$ python3 -q
>>> import numpy as np
>>> np.set_printoptions(precision=2, suppress=True, linewidth=120)
>>> E = np.load("dump.npy")
>>> E
array([[ 0,  5, -4],
       [ 0,  0, -4],
       [ 0,  0,  0]])
>>> [round(float(x), 2) for x in np.linalg.svd(E, compute_uv=False)[:3]]
[6.99, 2.86, 0.0]
>>> np.linalg.cond(E) > 100
np.True_
>>> feats = np.array([[-5, -8, 0, 0, 0, 0],
...     [-7, -7, 0, 0, 0, 0],
...     [6, -3, 0, 0, 0, 0],
...     [0, 0, -5, -8, 0, 0],
...     [0, 0, -7, -7, 0, 0],
...     [0, 0, 6, -3, 0, 0],
...     [0, 0, 0, 0, -5, -8],
...     [0, 0, 0, 0, -7, -7],
...     [0, 0, 0, 0, 6, -3]])
>>> x = np.array([1, 1, 2, 0, 0, 1])
>>> y = feats @ x
>>> b, lr = np.zeros(6), 1 / np.linalg.norm(feats, 2) ** 2
>>> for i in range(20):
...     b -= lr * feats.T @ (feats @ b - y)
...     if i % 5 == 0: print(i, round(np.linalg.norm(feats @ b - y), 2))
... 
0 8.26
5 2.11
10 0.54
15 0.14
>>> b.round(2) + 0
array([1., 1., 2., 0., 0., 1.])
>>> proj = feats @ np.linalg.solve(feats.T @ feats, feats.T)
>>> proj @ feats[:, 4]
array([ 0.,  0.,  0.,  0.,  0.,  0., -5., -7.,  6.])
>>> proj
array([[ 0.53,  0.47,  0.16,  0.  ,  0.  ,  0.  ,  0.  ,  0.  ,  0.  ],
       [ 0.47,  0.53, -0.16,  0.  ,  0.  ,  0.  ,  0.  ,  0.  ,  0.  ],
       [ 0.16, -0.16,  0.95,  0.  ,  0.  ,  0.  ,  0.  ,  0.  ,  0.  ],
       [ 0.  ,  0.  ,  0.  ,  0.53,  0.47,  0.16,  0.  ,  0.  ,  0.  ],
       [ 0.  ,  0.  ,  0.  ,  0.47,  0.53, -0.16,  0.  ,  0.  ,  0.  ],
       [ 0.  ,  0.  ,  0.  ,  0.16, -0.16,  0.95,  0.  ,  0.  ,  0.  ],
       [ 0.  ,  0.  ,  0.  ,  0.  ,  0.  ,  0.  ,  0.53,  0.47,  0.16],
       [ 0.  ,  0.  ,  0.  ,  0.  ,  0.  ,  0.  ,  0.47,  0.53, -0.16],
       [ 0.  ,  0.  ,  0.  ,  0.  ,  0.  ,  0.  ,  0.16, -0.16,  0.95]])
>>> np.trace(proj)
np.float64(6.0)
>>> x = np.array([1, 0, -1, 0, 3, 1])
>>> y = feats @ x
>>> np.round(np.linalg.solve(feats.T @ feats, feats.T @ y), 2) + 0
array([ 1.,  0., -1.,  0.,  3.,  1.])
>>> rng = np.random.default_rng(55160)
>>> y = y + 0.02 * rng.normal(size=9)
>>> y
array([ -4.98,  -7.  ,   6.  ,   5.01,   6.99,  -5.98, -22.98, -28.04,  15.  ])
>>> b, *_ = np.linalg.lstsq(feats, y)
>>> b.round(2) + 0
array([ 1.,  0., -1.,  0.,  3.,  1.])
>>> x = np.array([3, 0, 2, -1, -1, -2])
>>> np.linalg.norm(feats @ x) <= np.linalg.norm(feats, 2) * np.linalg.norm(x) + 1e-9
np.True_
>>> np.einsum("ij,j->i", feats, x)
array([-15, -21,  18,  -2,  -7,  15,  21,  21,   0])
>>> feats @ np.eye(6)[1]
array([-8., -7., -3.,  0.,  0.,  0.,  0.,  0.,  0.])
>>> feats.reshape(2, -1)
array([[-5, -8,  0,  0,  0,  0, -7, -7,  0,  0,  0,  0,  6, -3,  0,  0,  0,  0,  0,  0, -5, -8,  0,  0,  0,  0, -7],
       [-7,  0,  0,  0,  0,  6, -3,  0,  0,  0,  0,  0,  0, -5, -8,  0,  0,  0,  0, -7, -7,  0,  0,  0,  0,  6, -3]])
>>> feats.reshape(-1, 2)
array([[-5, -8],
       [ 0,  0],
       [ 0,  0],
       [-7, -7],
       [ 0,  0],
       [ 0,  0],
       [ 6, -3],
       [ 0,  0],
       [ 0,  0],
       [ 0,  0],
       [-5, -8],
       [ 0,  0],
       [ 0,  0],
       [-7, -7],
       [ 0,  0],
       [ 0,  0],
       [ 6, -3],
       [ 0,  0],
       [ 0,  0],
       [ 0,  0],
       [-5, -8],
       [ 0,  0],
       [ 0,  0],
       [-7, -7],
       [ 0,  0],
       [ 0,  0],
       [ 6, -3]])
>>> blk = feats.reshape(9, 2, -1)
>>> np.einsum("ihd,jhd->hij", blk, blk).shape
(2, 9, 9)
>>> blk.transpose(1, 0, 2)
array([[[-5, -8,  0],
        [-7, -7,  0],
        [ 6, -3,  0],
        [ 0,  0, -5],
        [ 0,  0, -7],
        [ 0,  0,  6],
        [ 0,  0,  0],
        [ 0,  0,  0],
        [ 0,  0,  0]],

       [[ 0,  0,  0],
        [ 0,  0,  0],
        [ 0,  0,  0],
        [-8,  0,  0],
        [-7,  0,  0],
        [-3,  0,  0],
        [ 0, -5, -8],
        [ 0, -7, -7],
        [ 0,  6, -3]]])
>>> blk[:, 0]
array([[-5, -8,  0],
       [-7, -7,  0],
       [ 6, -3,  0],
       [ 0,  0, -5],
       [ 0,  0, -7],
       [ 0,  0,  6],
       [ 0,  0,  0],
       [ 0,  0,  0],
       [ 0,  0,  0]])
>>> X = np.load("case19.npy")
>>> X
array([[-3, -1,  3],
       [ 3,  1,  0],
       [ 6,  2, -1]])
>>> W1 = np.array([[8, -6], [6, -3], [-5, -7]])
>>> b = np.array([5, 3])
>>> H = np.maximum(X @ W1 + b, 0)
>>> np.linalg.matrix_rank(H)
np.int64(2)
>>> (H > 0).mean(axis=0)
array([0.67, 0.33])
>>> W2 = np.array([[3, -2, -2], [2, -1, 0]])
>>> W1 @ W2
array([[ 12, -10, -16],
       [ 12,  -9, -12],
       [-29,  17,  10]])
>>> B = X[0, 0] * X[1:] - np.outer(X[1:, 0], X[0])
>>> B
array([[  0,   0,  -9],
       [  0,   0, -15]])
>>> np.linalg.matrix_rank(B), np.linalg.matrix_rank(X)
(np.int64(1), np.int64(2))
>>> np.flatnonzero(~B.round(6).any(axis=1))
array([], dtype=int64)
>>> Uu, sig, VT = np.linalg.svd(X)
>>> np.argmax(sig[:-1] / (sig[1:] + 1e-6)) + 1
np.int64(2)
>>> B = Uu[:, :2] @ np.diag(sig[:2]) @ VT[:2]
>>> round(float(np.linalg.norm(X - B, 2)), 2), round(float(sig[2]), 2)
(0.0, 0.0)
>>> Uu, sig, VT = np.linalg.svd(X)
>>> V = VT[:(sig > 1e-8).sum()]
>>> x = X[0] + 4 * X[1] + rng.integers(2) * np.eye(3)[1]
>>> x
array([9., 4., 3.])
>>> np.round(V.T @ V, 2) + 0
array([[0.9, 0.3, 0. ],
       [0.3, 0.1, 0. ],
       [0. , 0. , 1. ]])
>>> np.linalg.matrix_rank(np.vstack([X, x]))
np.int64(3)
>>> np.allclose(X[:-1].T @ np.linalg.lstsq(X[:-1].T, X[-1])[0], X[-1])
True
>>> np.round(X @ np.linalg.pinv(X) @ X, 2) + 0
array([[-3., -1.,  3.],
       [ 3.,  1.,  0.],
       [ 6.,  2., -1.]])
>>> np.round(np.trace(np.linalg.pinv(X) @ X), 2)
np.float64(2.0)
>>> K = np.load("block11.npy")
>>> K
array([[ -5.16,   1.15,  -1.19],
       [ -4.14,   0.93,  -0.92],
       [ -8.23,   1.8 ,  -1.82],
       [ -9.39,   2.09,  -2.08],
       [-19.66,   4.34,  -4.36],
       [ -0.55,   0.11,  -0.14],
       [  4.99,  -1.15,   1.09],
       [  6.91,  -1.53,   1.53],
       [ 19.39,  -4.34,   4.32],
       [  3.21,  -0.72,   0.75],
       [  7.4 ,  -1.66,   1.61],
       [ -2.03,   0.45,  -0.47],
       [  0.65,  -0.17,   0.15],
       [  6.33,  -1.41,   1.39],
       [  9.73,  -2.2 ,   2.17],
       [ -9.45,   2.14,  -2.07],
       [ -2.48,   0.56,  -0.53],
       [ 18.57,  -4.14,   4.14],
       [ -3.88,   0.83,  -0.86]])
>>> proj = K @ np.linalg.solve(K.T @ K, K.T)
>>> np.round(np.linalg.eigvalsh(proj), 2) + 0
array([0., 0., 0., 0., 0., 0., 0., 0., 0., 0., 0., 0., 0., 0., 0., 0., 1., 1., 1.])
>>> Ac = K - K.mean(axis=0)
>>> V = np.linalg.svd(Ac)[2][:1]
>>> B = Ac - Ac @ V.T @ V
>>> (Ac @ V.T).std(axis=0)
array([9.88])
>>> np.cov(Ac @ V.T, rowvar=False)
array(103.)
>>> B.std(axis=0)
array([0.01, 0.02, 0.02])
>>> B = np.array([[3, 0], [1, 3]])
>>> W2 = np.array([[-5, -1, 5], [1, 2, -4], [3, 3, 5]])
>>> W0 = np.block([[B, np.array([[3, 1, 1], [0, 1, 1]])], [np.zeros((3, 2)), W2]])
>>> W0
array([[ 3.,  0.,  3.,  1.,  1.],
       [ 1.,  3.,  0.,  1.,  1.],
       [ 0.,  0., -5., -1.,  5.],
       [ 0.,  0.,  1.,  2., -4.],
       [ 0.,  0.,  3.,  3.,  5.]])
>>> x = np.array([3, 2, -3, 0, 2])
>>> a = np.maximum(W0 @ x, 0)
>>> W0.T @ a
array([  17.,   33., -116.,   -9.,  143.])
>>> np.flatnonzero(a > 1e-9)
array([0, 1, 2, 4])
>>> W0 * (a > 1e-9)[:, None]
array([[ 3.,  0.,  3.,  1.,  1.],
       [ 1.,  3.,  0.,  1.,  1.],
       [ 0.,  0., -5., -1.,  5.],
       [ 0.,  0.,  0.,  0., -0.],
       [ 0.,  0.,  3.,  3.,  5.]])
>>> np.maximum(W0 @ x, 0) - np.maximum(-W0 @ x, 0)
array([  2.,  11.,  25., -11.,   1.])
>>> r0, g = W0[1], W0[4]
>>> r0 @ g
np.float64(8.0)
>>> p = (r0 @ g) / (r0 @ r0) * r0
>>> g - p
array([-0.67, -2.  ,  3.  ,  2.33,  4.33])
>>> np.outer(r0, g)
array([[ 0.,  0.,  3.,  3.,  5.],
       [ 0.,  0.,  9.,  9., 15.],
       [ 0.,  0.,  0.,  0.,  0.],
       [ 0.,  0.,  3.,  3.,  5.],
       [ 0.,  0.,  3.,  3.,  5.]])
>>> r0 = np.array([8, -4, 0])
>>> np.correlate(W0[1], W0[0], "full")
array([ 1.,  4.,  6., 10.,  5., 13.,  3.,  3.,  3.])
>>> np.cross(W0[1, :3], W0[0, :3])
array([ 9., -3., -9.])
>>> np.array([np.convolve(row, r0, "same") for row in W0])
array([[-12.,  24.,  -4.,   4.,  -4.],
       [ 20., -12.,   8.,   4.,  -4.],
       [  0., -40.,  12.,  44., -20.],
       [  0.,   8.,  12., -40.,  16.],
       [  0.,  24.,  12.,  28., -20.]])
>>> np.polyval(r0, W0[1])
array([ 4., 60.,  0.,  4.,  4.])
>>> B = W0 / np.linalg.norm(W0, axis=1, keepdims=True)
>>> cov = B @ B.T
>>> cov[0]
array([ 1.  ,  0.32, -0.34,  0.05,  0.58])
>>> np.argwhere(np.triu(np.abs(cov) > 0.95, 1))
array([], shape=(0, 2), dtype=int64)
>>> cov
array([[ 1.  ,  0.32, -0.34,  0.05,  0.58],
       [ 0.32,  1.  ,  0.16, -0.13,  0.35],
       [-0.34,  0.16,  1.  , -0.83,  0.15],
       [ 0.05, -0.13, -0.83,  1.  , -0.37],
       [ 0.58,  0.35,  0.15, -0.37,  1.  ]])
>>> (cov - 2 * np.eye(5)).round(6).argmax(axis=1)
array([4, 4, 1, 0, 0])
>>> blk = np.stack([W0, -1 * W0, W0[::-1]])
>>> np.einsum("bij,cij->bc", blk, blk)
array([[ 147., -147.,   81.],
       [-147.,  147.,  -81.],
       [  81.,  -81.,  147.]])
>>> np.linalg.matrix_rank(blk)
array([5, 5, 5])
>>> np.linalg.det(blk)
array([-972.,  972., -972.])
>>> (blk @ W0.T).shape
(3, 5, 5)
>>> np.linalg.matrix_rank(blk.reshape(3, -1))
np.int64(2)
>>> np.linalg.norm(blk, axis=(1, 2))
array([12.12, 12.12, 12.12])
>>> mat = np.load("test13.npy")
>>> mat
array([[-0.14, -0.68,  0.23, -0.68],
       [-0.68,  0.59,  0.14, -0.41],
       [ 0.23,  0.14,  0.95,  0.14],
       [-0.68, -0.41,  0.14,  0.59]])
>>> r0 = np.array([7, 8, 3, 9])
>>> B = mat + np.outer(r0, np.eye(4)[1])
>>> B
array([[-0.14,  6.32,  0.23, -0.68],
       [-0.68,  8.59,  0.14, -0.41],
       [ 0.23,  3.14,  0.95,  0.14],
       [-0.68,  8.59,  0.14,  0.59]])
>>> x = np.array([-5, 1, -5, 3])
>>> np.sort(np.abs(np.degrees(np.angle(np.linalg.eigvals(mat)))))
array([  0.,   0.,   0., 180.])
>>> [p for p in range(1, 25) if np.allclose(np.linalg.matrix_power(mat, p), np.eye(4))]
[2, 4, 6, 8, 10, 12, 14, 16, 18, 20, 22, 24]
>>> np.linalg.inv(mat)
array([[-0.14, -0.68,  0.23, -0.68],
       [-0.68,  0.59,  0.14, -0.41],
       [ 0.23,  0.14,  0.95,  0.14],
       [-0.68, -0.41,  0.14,  0.59]])
>>> th = np.radians(45)
>>> R = np.eye(4)
>>> R[1, 1] = R[0, 0] = np.cos(th)
>>> R[1, 0], R[0, 1] = -np.sin(th), np.sin(th)
>>> R
array([[ 0.71,  0.71,  0.  ,  0.  ],
       [-0.71,  0.71,  0.  ,  0.  ],
       [ 0.  ,  0.  ,  1.  ,  0.  ],
       [ 0.  ,  0.  ,  0.  ,  1.  ]])
>>> B = mat @ R.T
>>> np.allclose(mat @ mat.T, B @ B.T)
True
>>> np.abs(B - mat).max(axis=0)
array([0.62, 0.6 , 0.  , 0.  ])
>>> np.allclose(np.linalg.norm(mat, axis=1), np.linalg.norm(B, axis=1))
True
>>> M = np.load("w.npy")
>>> M
array([[ 1.9 ,  1.95,  1.9 ,  0.32],
       [-1.81,  0.09, -1.81, -0.44],
       [-1.69,  0.15, -1.69, -0.63],
       [ 1.7 ,  1.85,  1.7 , -1.89],
       [-1.6 ,  0.2 , -1.6 , -0.16],
       [-0.95,  0.53, -0.95, -0.53],
       [-0.73,  0.63, -0.73,  0.06],
       [ 2.96,  2.48,  2.96, -1.24],
       [-3.36, -0.68, -3.36,  0.79],
       [ 0.27,  1.13,  0.27,  0.66],
       [-0.25,  0.87, -0.25, -0.37],
       [-0.27,  0.87, -0.27,  2.18],
       [ 0.12,  1.06,  0.12,  0.82],
       [ 2.24,  2.12,  2.24,  0.76],
       [-2.3 , -0.15, -2.3 ,  1.67],
       [ 0.13,  1.06,  0.13, -0.52],
       [ 0.49,  1.24,  0.49,  0.4 ]])
>>> lab = M[:, 1] > np.median(M[:, 1])
>>> r0 = M[lab].mean(axis=0) - M[~lab].mean(axis=0)
>>> lab.astype(int)
array([1, 0, 0, 1, 0, 0, 0, 1, 0, 1, 0, 0, 1, 1, 0, 1, 1])
>>> J = np.load("arr.npy")
>>> J
array([[ 3,  5,  2,  1],
       [ 2, 15,  0,  3],
       [ 3, 25,  0,  5],
       [ 5,  0,  1,  0]])
>>> np.linalg.matrix_power(J, 4)
array([[  9132,  41230,   1547,   8246],
       [ 14949,  67445,   2549,  13489],
       [ 24738, 111600,   4219,  22320],
       [  4110,  18670,    686,   3734]])
>>> J @ J
array([[ 30, 140,   7,  28],
       [ 51, 235,   7,  47],
       [ 84, 390,  11,  78],
       [ 18,  50,  10,  10]])
>>> np.round(np.abs(np.linalg.eigvals(J)).max(), 2)
np.float64(17.05)
>>> (J - J.T) / 2
array([[  0. ,   1.5,  -0.5,  -2. ],
       [ -1.5,   0. , -12.5,   1.5],
       [  0.5,  12.5,   0. ,   2. ],
       [  2. ,  -1.5,  -2. ,   0. ]])
>>> np.allclose(J, J.T)
False
>>> blk = np.stack([J, 5 * J, J[::-1]])
>>> blk.shape
(3, 4, 4)
>>> np.linalg.norm(blk, axis=(1, 2))
array([ 31.02, 155.08,  31.02])
